In [1]: import numpy as np

In [2]: from numpy import linalg as LA

In [3]: np.set_printoptions(precision=2, suppress=True, linewidth=120)

In [4]: X = np.array([[171, -4, -82, -37, -108],
   ...:     [-4, 76, -48, 26, 13],
   ...:     [-82, -48, 112, -70, 40],
   ...:     [-37, 26, -70, 154, 34],
   ...:     [-108, 13, 40, 34, 227]])

In [5]: Y = LA.inv(X)

In [6]: np.round(X @ Y, 2) + 0
Out[6]: 
array([[1., 0., 0., 0., 0.],
       [0., 1., 0., 0., 0.],
       [0., 0., 1., 0., 0.],
       [0., 0., 0., 1., 0.],
       [0., 0., 0., 0., 1.]])

In [7]: Y.round(2) + 0
Out[7]: 
array([[0.13, 0.1 , 0.2 , 0.11, 0.01],
       [0.1 , 0.09, 0.16, 0.08, 0.  ],
       [0.2 , 0.16, 0.33, 0.17, 0.  ],
       [0.11, 0.08, 0.17, 0.1 , 0.  ],
       [0.01, 0.  , 0.  , 0.  , 0.01]])

In [8]: LA.inv(Y)
Out[8]: 
array([[ 171.,   -4.,  -82.,  -37., -108.],
       [  -4.,   76.,  -48.,   26.,   13.],
       [ -82.,  -48.,  112.,  -70.,   40.],
       [ -37.,   26.,  -70.,  154.,   34.],
       [-108.,   13.,   40.,   34.,  227.]])

In [9]: np.round(LA.cond(X), 2)
Out[9]: np.float64(215.63)

In [10]: np.round(LA.det(X) * LA.det(Y), 2)
Out[10]: np.float64(1.0)

In [11]: x0 = np.ones(5)

In [12]: for _ in range(6):
    ...:     x0 = X @ x0
    ...:     x0 /= LA.norm(x0)
    ...:     print(round(x0 @ X @ x0, 2))
    ...: 
277.29
314.16
330.2
337.7
341.15
342.68

In [13]: round(LA.eigvalsh(X)[-1], 2)
Out[13]: np.float64(343.85)

In [14]: r0 = np.array([9, -8])

In [15]: np.correlate(X[2], X[1], "full")
Out[15]: array([-1066, -2756,  4144, -1926, -9996, 13104, -7688,  3320,  -160])

In [16]: np.convolve(X[2], r0)
Out[16]: array([ -738,   224,  1392, -1526,   920,  -320])

In [17]: data = np.load("test0.npy")

In [18]: data
Out[18]: 
array([[-0.9,  0. , -0.2],
       [ 0.6, -0.8,  0.6],
       [-1.7, -1.9,  2.3],
       [ 0.9, -1.2, -1.2],
       [-1. ,  0.8, -0.4],
       [-4. , 21. ,  1. ],
       [-0.5, -0.4,  0.8],
       [ 0.3, -0.8,  0.5],
       [-0.7,  0.7, -1. ],
       [ 0. , -0.1, -0.1],
       [ 1. , -0.8, -1. ],
       [ 0.6, -0.3,  0. ],
       [-1.5, -1.5,  0. ],
       [-0.4, -0.2,  0.2],
       [ 0.5,  0.2, -1. ],
       [ 1.5,  0. ,  0.4],
       [-1. ,  0.3, -1.5],
       [-0.3,  0.4,  0.2],
       [-2.5, -0.2,  2. ],
       [ 1.1,  0. , -0.5],
       [-0.2, -0.8, -0.6],
       [ 1.2,  0.5, -2.3],
       [-1.8, -0.1,  0. ],
       [ 0.1,  0.3,  0.2],
       [ 2.6,  0.6,  1.5],
       [ 0.5, -0.1, -0.3],
       [-1.6,  0.6,  0. ],
       [ 0.9, -1.2,  0. ]])

In [19]: # row 5 dominates

In [20]: Y = data / np.sqrt((data ** 2).mean(axis=1, keepdims=True))

In [21]: LA.matrix_rank(data - data.mean(axis=1, keepdims=True))
Out[21]: np.int64(2)

In [22]: Y[2]
Out[22]: array([-0.86, -0.96,  1.16])

In [23]: LA.norm(Y, axis=1)
Out[23]: 
array([1.73, 1.73, 1.73, 1.73, 1.73, 1.73, 1.73, 1.73, 1.73, 1.73, 1.73, 1.73, 1.73, 1.73, 1.73, 1.73, 1.73, 1.73,
       1.73, 1.73, 1.73, 1.73, 1.73, 1.73, 1.73, 1.73, 1.73, 1.73])

In [24]: arr = np.load("w.npy")

In [25]: arr
Out[25]: 
array([[ 1,  2,  3,  2],
       [ 4,  5,  4,  4],
       [ 5,  8,  7,  4],
       [ 6,  8,  8,  6],
       [ 7,  9, 10,  7],
       [10, 12, 13, 10],
       [13, 14, 13, 13],
       [13, 14, 13, 15],
       [15, 15, 16, 16],
       [17, 15, 17, 16],
       [17, 15, 19, 19],
       [20, 18, 19, 20],
       [21, 21, 19, 22],
       [23, 24, 22, 22],
       [23, 26, 25, 23],
       [23, 27, 28, 24],
       [26, 30, 29, 25],
       [26, 31, 30, 25],
       [27, 32, 30, 26],
       [28, 33, 30, 28]])

In [26]: W2 = arr[[4, 3]].astype(float)

In [27]: for _ in range(7):
    ...:     idx = LA.norm(arr[:, None] - W2, axis=-1).argmin(axis=1)
    ...:     W2 = np.array([arr[idx == j].mean(axis=0) for j in range(2)])
    ...: 

In [28]: idx
Out[28]: array([1, 1, 1, 1, 1, 1, 1, 1, 1, 1, 0, 0, 0, 0, 0, 0, 0, 0, 0, 0])

In [29]: np.bincount(idx)
Out[29]: array([10, 10])

In [30]: W2[1] - W2[0]
Out[30]: array([-14.3, -15.5, -14.7, -14.1])

In [31]: x0 = np.array([7, -2, 0, 4, -6])

In [32]: target = X @ x0

In [33]: target
Out[33]: array([ 1705,  -154,  -998,   101, -2008])

In [34]: np.round(LA.solve(X, target + X[:, 0]), 2) + 0
Out[34]: array([ 8., -2.,  0.,  4., -6.])

In [35]: Xs = (arr - arr.mean(axis=0)) / arr.std(axis=0)

In [36]: Xs.std(axis=0)
Out[36]: array([1., 1., 1., 1.])

In [37]: b = LA.lstsq(np.delete(Xs, 0, axis=1), Xs[:, 0])[0]

In [38]: np.abs(b).argmax()
Out[38]: np.int64(2)

In [39]: Xs = arr - arr.mean(axis=1)
Traceback (most recent call last):
  Cell In[39], line 1
    Xs = arr - arr.mean(axis=1)
ValueError: operands could not be broadcast together with shapes (20,4) (20,) 


In [40]: Xs = arr - arr.mean(axis=0)

In [41]: Uu, sv, Vt = LA.svd(Xs, full_matrices=False)

In [42]: (np.sign(Uu[:, 0]) == np.sign(Uu[0, 0])).astype(int)
Out[42]: array([1, 1, 1, 1, 1, 1, 1, 1, 1, 1, 0, 0, 0, 0, 0, 0, 0, 0, 0, 0])

In [43]: Vt[0] * np.sign(Vt[0, np.abs(Vt[0]).argmax()])
Out[43]: array([0.48, 0.54, 0.5 , 0.47])

In [44]: np.abs(Uu[:, 0]).argmax()
Out[44]: np.int64(0)

In [45]: np.round(sv ** 2 / (sv ** 2).sum(), 2) + 0
Out[45]: array([0.98, 0.01, 0.  , 0.  ])

In [46]: LA.matrix_rank(Xs)
Out[46]: np.int64(4)

In [47]: r0 = np.array([-3, -1, 1, 2, 2])

In [48]: Y = X + np.outer(r0, np.eye(5)[1])

In [49]: LA.matrix_rank(LA.inv(Y) - LA.inv(X), tol=1e-8)
Out[49]: np.int64(1)

In [50]: LA.matrix_rank(Y - X)
Out[50]: np.int64(1)

In [51]: F = np.array([[0.9, 1.0, -0.9],
    ...:     [-0.9, -2.2, 0.8],
    ...:     [-1.2, -0.6, -0.7],
    ...:     [1.0, 1.4, -0.7],
    ...:     [0.4, 0.1, 1.0],
    ...:     [-1.1, -0.2, 0.0],
    ...:     [-0.3, -0.8, -0.4],
    ...:     [-2.1, 2.1, -0.8],
    ...:     [-1.2, -0.5, 0.5],
    ...:     [-0.3, -0.2, 0.6],
    ...:     [-0.5, 0.1, 2.9],
    ...:     [0.9, -0.1, 1.7],
    ...:     [1.2, 0.6, 1.9],
    ...:     [0.2, 0.0, 0.1],
    ...:     [0.6, -1.3, -1.5],
    ...:     [-0.9, -0.4, -1.0],
    ...:     [1.0, 0.1, -1.4],
    ...:     [0.2, 0.4, 1.0],
    ...:     [-0.3, -1.9, 0.3],
    ...:     [1.1, 0.0, -1.1],
    ...:     [-0.5, 0.3, -1.3],
    ...:     [0.5, 0.4, -0.5],
    ...:     [0.1, 0.2, 0.3],
    ...:     [0.8, 0.3, 1.4],
    ...:     [1.1, 1.8, 0.0],
    ...:     [-1.0, -0.1, -0.4],
    ...:     [0.3, 0.1, -0.8]])

In [52]: F[7] *= 10

In [53]: F
Out[53]: 
array([[  0.9,   1. ,  -0.9],
       [ -0.9,  -2.2,   0.8],
       [ -1.2,  -0.6,  -0.7],
       [  1. ,   1.4,  -0.7],
       [  0.4,   0.1,   1. ],
       [ -1.1,  -0.2,   0. ],
       [ -0.3,  -0.8,  -0.4],
       [-21. ,  21. ,  -8. ],
       [ -1.2,  -0.5,   0.5],
       [ -0.3,  -0.2,   0.6],
       [ -0.5,   0.1,   2.9],
       [  0.9,  -0.1,   1.7],
       [  1.2,   0.6,   1.9],
       [  0.2,   0. ,   0.1],
       [  0.6,  -1.3,  -1.5],
       [ -0.9,  -0.4,  -1. ],
       [  1. ,   0.1,  -1.4],
       [  0.2,   0.4,   1. ],
       [ -0.3,  -1.9,   0.3],
       [  1.1,   0. ,  -1.1],
       [ -0.5,   0.3,  -1.3],
       [  0.5,   0.4,  -0.5],
       [  0.1,   0.2,   0.3],
       [  0.8,   0.3,   1.4],
       [  1.1,   1.8,   0. ],
       [ -1. ,  -0.1,  -0.4],
       [  0.3,   0.1,  -0.8]])

In [54]: q, r_ = LA.qr(F)

In [55]: np.abs(np.diag(r_))
Out[55]: array([21.39,  7.27,  5.66])

In [56]: q.shape, r_.shape
Out[56]: ((27, 3), (3, 3))

In [57]: round(np.trace(q @ q.T), 2)
Out[57]: np.float64(3.0)
